% python3 -q
>>> import numpy as np
>>> from numpy import linalg as LA
>>> np.set_printoptions(suppress=True, linewidth=140)
>>> rnd = lambda a: np.round(a, 2) + 0
>>> X, _ = LA.qr(np.array([[-0.4, 0.0, -0.4, 0.1, 0.8, 0.2, 1.3, 0.4],
...     [-1.6, 0.2, -1.0, 0.0, -1.1, -1.8, 0.6, 1.6],
...     [0.1, -3.5, -0.3, -2.2, -1.0, 0.3, -0.1, -0.1],
...     [0.7, -1.8, 0.3, 1.0, -0.8, 0.3, 0.6, 0.7],
...     [0.1, 0.1, -0.5, 0.3, 0.3, -2.4, -0.4, -0.6],
...     [-1.1, -1.0, -1.4, -0.5, -0.4, 0.4, 0.4, -1.9],
...     [1.9, 0.0, -0.5, -0.6, -1.1, -1.2, -0.3, 1.7],
...     [-1.2, -0.9, -0.6, -0.7, -1.6, 0.8, -0.2, 0.8]]))
>>> rnd(X)
array([[-0.13,  0.  , -0.16, -0.12, -0.49, -0.17, -0.67,  0.48],
       [-0.52, -0.06, -0.29, -0.11,  0.37,  0.47, -0.42, -0.31],
       [ 0.03,  0.84,  0.06,  0.43, -0.15,  0.26, -0.1 , -0.07],
       [ 0.23,  0.44,  0.17, -0.82,  0.22, -0.05, -0.1 , -0.02],
       [ 0.03, -0.02, -0.32, -0.24, -0.27,  0.64,  0.44,  0.4 ],
       [-0.36,  0.23, -0.54, -0.17, -0.3 , -0.44,  0.32, -0.33],
       [ 0.62,  0.01, -0.68,  0.15,  0.32, -0.09, -0.17,  0.04],
       [-0.39,  0.21, -0.05,  0.12,  0.54, -0.25,  0.19,  0.63]])
>>> out = np.array([[-5, -5, 9],
...     [-4, -5, 1],
...     [1, 2, -5],
...     [1, 9, 4],
...     [0, 0, 7],
...     [-3, -6, 4],
...     [-8, -8, -4],
...     [2, -7, -1]])
>>> LA.matrix_rank(X @ out)
np.int64(3)
>>> rnd(np.einsum("ij->j", X))
array([-0.49,  1.65, -1.82, -0.77,  0.24,  0.37, -0.52,  0.82])
>>> LA.matrix_rank(np.vstack([X, out.T]))
np.int64(8)
>>> rnd(np.einsum("ij,ij->i", X, X))
array([1., 1., 1., 1., 1., 1., 1., 1.])
>>> Uu, sigma, VT = LA.svd(X, full_matrices=False)
>>> np.allclose(Uu * sigma @ VT, X)
True
>>> (sigma > 1e-8).sum()
np.int64(8)
>>> rnd(Uu.T @ X @ VT.T)
array([[1., 0., 0., 0., 0., 0., 0., 0.],
       [0., 1., 0., 0., 0., 0., 0., 0.],
       [0., 0., 1., 0., 0., 0., 0., 0.],
       [0., 0., 0., 1., 0., 0., 0., 0.],
       [0., 0., 0., 0., 1., 0., 0., 0.],
       [0., 0., 0., 0., 0., 1., 0., 0.],
       [0., 0., 0., 0., 0., 0., 1., 0.],
       [0., 0., 0., 0., 0., 0., 0., 1.]])
>>> rnd(Uu.T @ Uu)
array([[1., 0., 0., 0., 0., 0., 0., 0.],
       [0., 1., 0., 0., 0., 0., 0., 0.],
       [0., 0., 1., 0., 0., 0., 0., 0.],
       [0., 0., 0., 1., 0., 0., 0., 0.],
       [0., 0., 0., 0., 1., 0., 0., 0.],
       [0., 0., 0., 0., 0., 1., 0., 0.],
       [0., 0., 0., 0., 0., 0., 1., 0.],
       [0., 0., 0., 0., 0., 0., 0., 1.]])
>>> rnd(sigma / sigma[0])
array([1., 1., 1., 1., 1., 1., 1., 1.])
>>> rnd(LA.det(X))
np.float64(-1.0)
>>> X.inv()
Traceback (most recent call last):
  File "<python-input-18>", line 1, in <module>
    X.inv()
    ^^^^^
AttributeError: 'numpy.ndarray' object has no attribute 'inv'
>>> np.allclose(X @ X.T, X.T @ X)
True
>>> r0, g = X[5], X[6]
>>> rnd(r0 @ g)
np.float64(0.0)
>>> r0 @ r0
np.float64(1.0)
>>> pr = (r0 @ g) / (r0 @ r0) * r0
>>> rnd(np.outer(r0, g))
array([[-0.22,  0.  ,  0.24, -0.05, -0.11,  0.03,  0.06, -0.01],
       [ 0.14,  0.  , -0.16,  0.03,  0.07, -0.02, -0.04,  0.01],
       [-0.33, -0.01,  0.37, -0.08, -0.17,  0.05,  0.09, -0.02],
       [-0.11,  0.  ,  0.12, -0.03, -0.05,  0.01,  0.03, -0.01],
       [-0.18,  0.  ,  0.2 , -0.04, -0.09,  0.03,  0.05, -0.01],
       [-0.27, -0.01,  0.3 , -0.07, -0.14,  0.04,  0.08, -0.02],
       [ 0.2 ,  0.  , -0.21,  0.05,  0.1 , -0.03, -0.06,  0.01],
       [-0.2 ,  0.  ,  0.22, -0.05, -0.11,  0.03,  0.06, -0.01]])
>>> rnd(g - pr)
array([ 0.62,  0.01, -0.68,  0.15,  0.32, -0.09, -0.17,  0.04])
>>> LA.matrix_rank(np.outer(r0, g))
np.int64(1)
>>> rnd(LA.norm(r0 + g) ** 2 + LA.norm(r0 - g) ** 2)
np.float64(4.0)
>>> out = LA.invert(X)
Traceback (most recent call last):
  File "<python-input-28>", line 1, in <module>
    out = LA.invert(X)
          ^^^^^^^^^
AttributeError: module 'numpy.linalg' has no attribute 'invert'
>>> out = LA.inv(X)
>>> (np.abs(out) > 1e-9).astype(int)
array([[1, 1, 1, 1, 1, 1, 1, 1],
       [1, 1, 1, 1, 1, 1, 1, 1],
       [1, 1, 1, 1, 1, 1, 1, 1],
       [1, 1, 1, 1, 1, 1, 1, 1],
       [1, 1, 1, 1, 1, 1, 1, 1],
       [1, 1, 1, 1, 1, 1, 1, 1],
       [1, 1, 1, 1, 1, 1, 1, 1],
       [1, 1, 1, 1, 1, 1, 1, 1]])
>>> np.allclose(out, X.T)
True
>>> rnd(X @ out)
array([[1., 0., 0., 0., 0., 0., 0., 0.],
       [0., 1., 0., 0., 0., 0., 0., 0.],
       [0., 0., 1., 0., 0., 0., 0., 0.],
       [0., 0., 0., 1., 0., 0., 0., 0.],
       [0., 0., 0., 0., 1., 0., 0., 0.],
       [0., 0., 0., 0., 0., 1., 0., 0.],
       [0., 0., 0., 0., 0., 0., 1., 0.],
       [0., 0., 0., 0., 0., 0., 0., 1.]])
>>> rnd(LA.det(X) * out)
array([[ 0.13,  0.52, -0.03, -0.23, -0.03,  0.36, -0.62,  0.39],
       [ 0.  ,  0.06, -0.84, -0.44,  0.02, -0.23, -0.01, -0.21],
       [ 0.16,  0.29, -0.06, -0.17,  0.32,  0.54,  0.68,  0.05],
       [ 0.12,  0.11, -0.43,  0.82,  0.24,  0.17, -0.15, -0.12],
       [ 0.49, -0.37,  0.15, -0.22,  0.27,  0.3 , -0.32, -0.54],
       [ 0.17, -0.47, -0.26,  0.05, -0.64,  0.44,  0.09,  0.25],
       [ 0.67,  0.42,  0.1 ,  0.1 , -0.44, -0.32,  0.17, -0.19],
       [-0.48,  0.31,  0.07,  0.02, -0.4 ,  0.33, -0.04, -0.63]])
>>> rnd(out)
array([[-0.13, -0.52,  0.03,  0.23,  0.03, -0.36,  0.62, -0.39],
       [ 0.  , -0.06,  0.84,  0.44, -0.02,  0.23,  0.01,  0.21],
       [-0.16, -0.29,  0.06,  0.17, -0.32, -0.54, -0.68, -0.05],
       [-0.12, -0.11,  0.43, -0.82, -0.24, -0.17,  0.15,  0.12],
       [-0.49,  0.37, -0.15,  0.22, -0.27, -0.3 ,  0.32,  0.54],
       [-0.17,  0.47,  0.26, -0.05,  0.64, -0.44, -0.09, -0.25],
       [-0.67, -0.42, -0.1 , -0.1 ,  0.44,  0.32, -0.17,  0.19],
       [ 0.48, -0.31, -0.07, -0.02,  0.4 , -0.33,  0.04,  0.63]])
>>> feats = np.array([[4.0, -2.0, -4.0, 6.0],
...     [0.0, 4.0, 4.0, -4.0],
...     [-4.0, 2.0, 6.0, -8.0],
...     [-4.0, 2.0, 4.0, -6.0]])
>>> # null space of dimension 1
>>> r = LA.matrix_rank(feats)
>>> r
np.int64(3)
>>> N = LA.svd(feats)[2][r:].T
>>> rnd(N[:, 0] / N[np.abs(N[:, 0]).round(6).argmax(), 0])
array([-0.5,  0. ,  1. ,  1. ])
>>> LA.matrix_rank(feats.T @ feats), LA.matrix_rank(feats @ feats.T)
(np.int64(3), np.int64(3))
>>> [int(LA.matrix_rank(feats[:, :j + 1])) for j in range(4)]
[1, 2, 3, 3]
>>> rnd(feats @ N)
array([[0.],
       [0.],
       [0.],
       [0.]])
>>> [int(LA.matrix_rank(feats[:i])) for i in range(1, len(feats) + 1)]
[1, 2, 3, 3]
>>> [int(LA.matrix_rank(np.delete(feats, i, axis=0))) for i in range(4)]
[3, 2, 2, 3]
>>> x = np.array([-2, -3, -2, -1])
>>> feats * x
array([[ -8.,   6.,   8.,  -6.],
       [ -0., -12.,  -8.,   4.],
       [  8.,  -6., -12.,   8.],
       [  8.,  -6.,  -8.,   6.]])
>>> (feats @ x).argmax()
np.int64(0)
>>> feats @ (2 * x)
array([  0., -32.,  -4.,   0.])
>>> (feats * x).sum(axis=1)
array([  0., -16.,  -2.,   0.])
>>> Uu, sigma, VT = LA.svd(feats)
>>> vecs = VT[:(sigma > 1e-8).sum()]
>>> rng = np.random.default_rng(19)
>>> x = feats[2] + 3 * feats[3] + rng.integers(2) * np.eye(4)[0]
>>> x
array([-15.,   8.,  18., -26.])
>>> LA.matrix_rank(np.vstack([feats, x]))
np.int64(4)
>>> rnd(np.diag(vecs.T @ vecs))
array([0.89, 1.  , 0.56, 0.56])
>>> Uu, sigma, VT = LA.svd(feats, full_matrices=False)
>>> rnd(sigma / sigma[0])
array([1.  , 0.21, 0.06, 0.  ])
>>> (sigma > 1e-8).sum()
np.int64(3)
>>> rnd(np.sqrt((sigma ** 2).sum())), rnd(LA.norm(feats))
(np.float64(17.66), np.float64(17.66))
>>> np.allclose(Uu * sigma @ VT, feats)
True
>>> K = np.load("block14.npy")
>>> K
array([[0, 1, 1, 1, 1, 2],
       [0, 0, 1, 2, 2, 0],
       [0, 0, 0, 0, 3, 3],
       [0, 0, 0, 0, 1, 0],
       [0, 0, 0, 0, 0, 1],
       [0, 0, 0, 0, 0, 0]])
>>> # triangular: eigenvalues sit on the diagonal
>>> Uu, sigma, VT = LA.svd(K, full_matrices=False)
>>> np.allclose(Uu * sigma @ VT, K)
True
>>> rnd(np.abs(VT[0]))
array([0.  , 0.09, 0.16, 0.24, 0.7 , 0.64])
>>> (sigma > 1e-8).sum()
np.int64(4)
>>> rnd(sigma)
array([5.25, 2.53, 1.68, 0.48, 0.  , 0.  ])
>>> rnd(Uu.T @ Uu)
array([[1., 0., 0., 0., 0., 0.],
       [0., 1., 0., 0., 0., 0.],
       [0., 0., 1., 0., 0., 0.],
       [0., 0., 0., 1., 0., 0.],
       [0., 0., 0., 0., 1., 0.],
       [0., 0., 0., 0., 0., 1.]])
>>> rnd(Uu.T @ K @ VT.T)
array([[5.25, 0.  , 0.  , 0.  , 0.  , 0.  ],
       [0.  , 2.53, 0.  , 0.  , 0.  , 0.  ],
       [0.  , 0.  , 1.68, 0.  , 0.  , 0.  ],
       [0.  , 0.  , 0.  , 0.48, 0.  , 0.  ],
       [0.  , 0.  , 0.  , 0.  , 0.  , 0.  ],
       [0.  , 0.  , 0.  , 0.  , 0.  , 0.  ]])
>>> rnd(sigma / sigma[0])
array([1.  , 0.48, 0.32, 0.09, 0.  , 0.  ])
>>> rnd(np.sqrt((sigma ** 2).sum())), rnd(LA.norm(K))
(np.float64(6.08), np.float64(6.08))
>>> rnd(np.sort(LA.eigvals(K)))
array([0., 0., 0., 0., 0., 0.])
>>> K @ K
array([[0, 0, 1, 2, 6, 4],
       [0, 0, 0, 0, 5, 5],
       [0, 0, 0, 0, 0, 3],
       [0, 0, 0, 0, 0, 1],
       [0, 0, 0, 0, 0, 0],
       [0, 0, 0, 0, 0, 0]])
>>> LA.norm(K, axis=1).argmax()
np.int64(2)
>>> rnd(LA.norm(K[2] - K[4]))
np.float64(3.61)
>>> K[2] @ K[4]
np.int64(3)
>>> rnd(LA.norm(K, 2))
np.float64(5.25)
>>> rnd(LA.norm(K, axis=0))
array([0.  , 1.  , 1.41, 2.24, 3.87, 3.74])
>>> rnd(LA.norm(K, 1)), rnd(LA.norm(K, np.inf))
(np.float64(7.0), np.float64(6.0))
>>> rnd(LA.norm(K, axis=1))
array([2.83, 3.  , 4.24, 1.  , 1.  , 0.  ])
>>> rnd(LA.norm(K, "nuc"))
np.float64(9.93)
>>> r = LA.matrix_rank(K)
>>> r
np.int64(4)
>>> N = LA.svd(K)[2][r:].T
>>> rnd(K @ N)
array([[0., 0.],
       [0., 0.],
       [0., 0.],
       [0., 0.],
       [0., 0.],
       [0., 0.]])
>>> N.shape
(6, 2)
>>> rnd(N @ N.T)
array([[ 1.  ,  0.  ,  0.  ,  0.  ,  0.  ,  0.  ],
       [ 0.  ,  0.17, -0.33,  0.17,  0.  ,  0.  ],
       [ 0.  , -0.33,  0.67, -0.33,  0.  ,  0.  ],
       [ 0.  ,  0.17, -0.33,  0.17,  0.  ,  0.  ],
       [ 0.  ,  0.  ,  0.  ,  0.  ,  0.  ,  0.  ],
       [ 0.  ,  0.  ,  0.  ,  0.  ,  0.  ,  0.  ]])
>>> [int(LA.matrix_rank(K[:, :j + 1])) for j in range(6)]
[0, 1, 2, 2, 3, 4]
>>> np.allclose(K @ N, 0)
True
>>> [int(LA.matrix_rank(np.delete(K, i, axis=0))) for i in range(6)]
[3, 3, 4, 4, 4, 4]
>>> E = np.array([[3, 1, 0, 0, 0, 0],
...     [0, 0, 0, 0, 0, 0],
...     [0, 0, 0, 0, 0, 0],
...     [0, 0, 3, 1, 0, 0],
...     [0, 0, 0, 0, 0, 0],
...     [0, 0, 0, 0, 0, 0],
...     [0, 0, 0, 0, 3, 1],
...     [0, 0, 0, 0, 0, 0],
...     [0, 0, 0, 0, 0, 0]])
>>> Uu, sigma, VT = LA.svd(E)
>>> rnd(sigma)
array([3.16, 3.16, 3.16, 0.  , 0.  , 0.  ])
>>> out = Uu[:, :3] @ np.diag(sigma[:3]) @ VT[:3]
>>> rnd(LA.norm(E - out, 2)), sigma[3]
(np.float64(0.0), np.float64(0.0))
>>> LA.matrix_rank(out)
np.int64(3)
>>> np.abs(np.diag(LA.qr(E)[1])) > 1e-9
array([ True, False,  True, False,  True, False])
>>> np.allclose(E[:-1].T @ LA.lstsq(E[:-1].T, E[-1])[0], E[-1])
True
>>> rnd(np.trace(LA.pinv(E) @ E))
np.float64(3.0)
>>> LA.lstsq(E[:-1].T, E[-1])[2]
np.int32(3)
>>> np.unique(E.round(6), axis=0).shape
(4, 6)
>>> r0, g = feats[3], feats[2]
>>> r0 @ g
np.float64(92.0)
>>> pr = (r0 @ g) / (r0 @ r0) * r0
>>> rnd(LA.norm(r0 + g) ** 2 + LA.norm(r0 - g) ** 2)
np.float64(384.0)
>>> LA.matrix_rank(np.outer(r0, g))
np.int64(1)
>>> rnd(pr)
array([-5.11,  2.56,  5.11, -7.67])
>>> r = LA.matrix_rank(E)
>>> r
np.int64(3)
>>> N = LA.svd(E)[2][r:].T
>>> rnd(N @ N.T)
array([[ 0.1, -0.3,  0. ,  0. ,  0. ,  0. ],
       [-0.3,  0.9,  0. ,  0. ,  0. ,  0. ],
       [ 0. ,  0. ,  0.1, -0.3,  0. ,  0. ],
       [ 0. ,  0. , -0.3,  0.9,  0. ,  0. ],
       [ 0. ,  0. ,  0. ,  0. ,  0.1, -0.3],
       [ 0. ,  0. ,  0. ,  0. , -0.3,  0.9]])
>>> [int(LA.matrix_rank(E[:, :j + 1])) for j in range(6)]
[1, 1, 2, 2, 3, 3]
>>> [int(LA.matrix_rank(E[:i])) for i in range(1, len(E) + 1)]
[1, 1, 1, 2, 2, 2, 3, 3, 3]
>>> np.allclose(E @ N, 0)
True
>>> LA.cond(E) > 100
np.True_
>>> rnd(LA.norm(E, 2) / LA.norm(E))
np.float64(0.58)
>>> np.argsort(-LA.norm(E, axis=0).round(6), kind="stable")[:3]
array([0, 2, 4])
>>> mat = np.loadtxt("test12.csv", delimiter=",")
>>> mat
array([[ 0., -2., -2.,  0., -1.,  0., -1.,  2.,  1.],
       [ 2.,  0.,  1.,  0.,  1., -2., -1.,  0.,  1.],
       [ 2., -1.,  0.,  0.,  0., -1.,  0.,  0., -2.],
       [ 0.,  0.,  0.,  0.,  0.,  0.,  1.,  2.,  1.],
       [ 1., -1.,  0.,  0.,  0.,  1., -2.,  1., -1.],
       [ 0.,  2.,  1.,  0., -1.,  0., -1.,  0., -1.],
       [ 1.,  1.,  0., -1.,  2.,  1.,  0.,  2., -1.],
       [-2.,  0.,  0., -2., -1.,  0., -2.,  0.,  1.],
       [-1., -1.,  2., -1.,  1.,  1.,  1., -1.,  0.]])
>>> # skew-symmetric
>>> np.argsort(-LA.norm(mat, axis=0).round(6), kind="stable")[:3]
array([0, 7, 6])
>>> [round(float(x), 2) for x in LA.svd(mat, compute_uv=False)[:3]]
[4.85, 4.85, 3.7]
>>> Uu, sigma, VT = LA.svd(mat)
>>> rnd(sigma)
array([4.85, 4.85, 3.7 , 3.7 , 3.09, 3.09, 1.51, 1.51, 0.  ])
>>> np.argmax(sigma[:-1] / (sigma[1:] + 1e-6)) + 1
np.int64(8)
>>> out = Uu[:, :8] @ np.diag(sigma[:8]) @ VT[:8]
>>> rnd(LA.norm(mat - out, 2)), rnd(sigma[8])
(np.float64(0.0), np.float64(0.0))
>>> rnd(out)
array([[ 0., -2., -2.,  0., -1.,  0., -1.,  2.,  1.],
       [ 2.,  0.,  1.,  0.,  1., -2., -1.,  0.,  1.],
       [ 2., -1.,  0.,  0.,  0., -1.,  0.,  0., -2.],
       [ 0.,  0.,  0.,  0.,  0.,  0.,  1.,  2.,  1.],
       [ 1., -1.,  0.,  0.,  0.,  1., -2.,  1., -1.],
       [ 0.,  2.,  1.,  0., -1.,  0., -1.,  0., -1.],
       [ 1.,  1.,  0., -1.,  2.,  1.,  0.,  2., -1.],
       [-2.,  0.,  0., -2., -1.,  0., -2.,  0.,  1.],
       [-1., -1.,  2., -1.,  1.,  1.,  1., -1.,  0.]])
>>> rnd(np.abs(mat - out).max())
np.float64(0.0)
>>> m1 = np.load("a.npy")
>>> rnd(m1)
array([[0.13, 0.11, 0.21, 0.05, 0.24, 0.11, 0.16],
       [0.17, 0.11, 0.23, 0.09, 0.23, 0.  , 0.17],
       [0.38, 0.5 , 0.06, 0.  , 0.  , 0.06, 0.  ],
       [0.04, 0.04, 0.17, 0.22, 0.39, 0.04, 0.09],
       [0.06, 0.11, 0.11, 0.17, 0.22, 0.11, 0.22],
       [0.13, 0.11, 0.15, 0.17, 0.08, 0.19, 0.17],
       [0.  , 0.24, 0.41, 0.18, 0.  , 0.  , 0.18]])
>>> rnd(m1 @ np.ones(7))
array([1., 1., 1., 1., 1., 1., 1.])
>>> rnd(m1.sum(axis=1))
array([1., 1., 1., 1., 1., 1., 1.])
>>> pr = np.eye(7)[4]
>>> for _ in range(3):
...     pr = pr @ m1
...     print(pr.round(2))
... 
[0.06 0.11 0.11 0.17 0.22 0.11 0.22]
[0.1  0.17 0.21 0.14 0.16 0.07 0.15]
[0.14 0.2  0.19 0.12 0.16 0.06 0.13]
